>>> import numpy as np
>>> np.set_printoptions(suppress=True, linewidth=140)
>>> tidy = lambda a: np.round(a, 2) + 0
>>> mat = np.load("dump.npy")
>>> print(mat)
[[ 1.  3.  1.  0.  1.]
 [ 0.  2. -3. -1. -3.]
 [ 0. -1.  2. -2.  2.]
 [ 0.  2.  2.  2.  3.]
 [ 0.  0. -3.  1.  0.]]
>>> M2 = np.linalg.inv(mat)
>>> np.allclose(M2, mat.T)
False
>>> (np.abs(M2) > 1e-9).astype(int)
array([[1, 1, 1, 1, 1],
       [0, 1, 1, 1, 1],
       [0, 1, 1, 1, 1],
       [0, 1, 1, 1, 1],
       [0, 0, 1, 1, 1]])
>>> print(tidy(np.linalg.slogdet(mat)[0]))
1.0
>>> print(tidy(np.linalg.det(mat) * np.linalg.det(M2)))
1.0
>>> tidy(np.linalg.det(mat) * M2)
array([[ 98., -77., -34., -87.,  29.],
       [  0.,  28.,   6.,  24.,  -8.],
       [  0.,  -7., -12.,   1., -33.],
       [  0., -21., -36.,   3.,  -1.],
       [  0.,   0.,  28.,  14.,  28.]])
>>> tidy(mat @ M2)
array([[1., 0., 0., 0., 0.],
       [0., 1., 0., 0., 0.],
       [0., 0., 1., 0., 0.],
       [0., 0., 0., 1., 0.],
       [0., 0., 0., 0., 1.]])
>>> A = np.loadtxt("w.csv", delimiter=",")
>>> A
array([[ 1.,  0.,  0.,  1., -2.],
       [ 2.,  0.,  2.,  0.,  0.],
       [ 2.,  0.,  0.,  1., -2.]])
>>> r0 = np.array([3, -1, 1])
>>> np.array([np.convolve(row, r0, "same") for row in A])
array([[-1.,  1.,  3., -7.,  3.],
       [-2.,  8., -2.,  2.,  0.],
       [-2.,  2.,  3., -7.,  3.]])
>>> np.cross(A[2, :3], A[0, :3])
array([0., 0., 0.])
>>> np.convolve(A[2], r0)
array([ 6., -2.,  2.,  3., -7.,  3., -2.])
>>> M2 = A[0, 0] * A[1:] - np.outer(A[1:, 0], A[0])
>>> print(M2)
[[ 0.  0.  2. -2.  4.]
 [ 0.  0.  0. -1.  2.]]
>>> np.flatnonzero(~M2.round(6).any(axis=1))
array([], dtype=int64)
>>> np.linalg.matrix_rank(M2), np.linalg.matrix_rank(A)
(np.int64(2), np.int64(3))
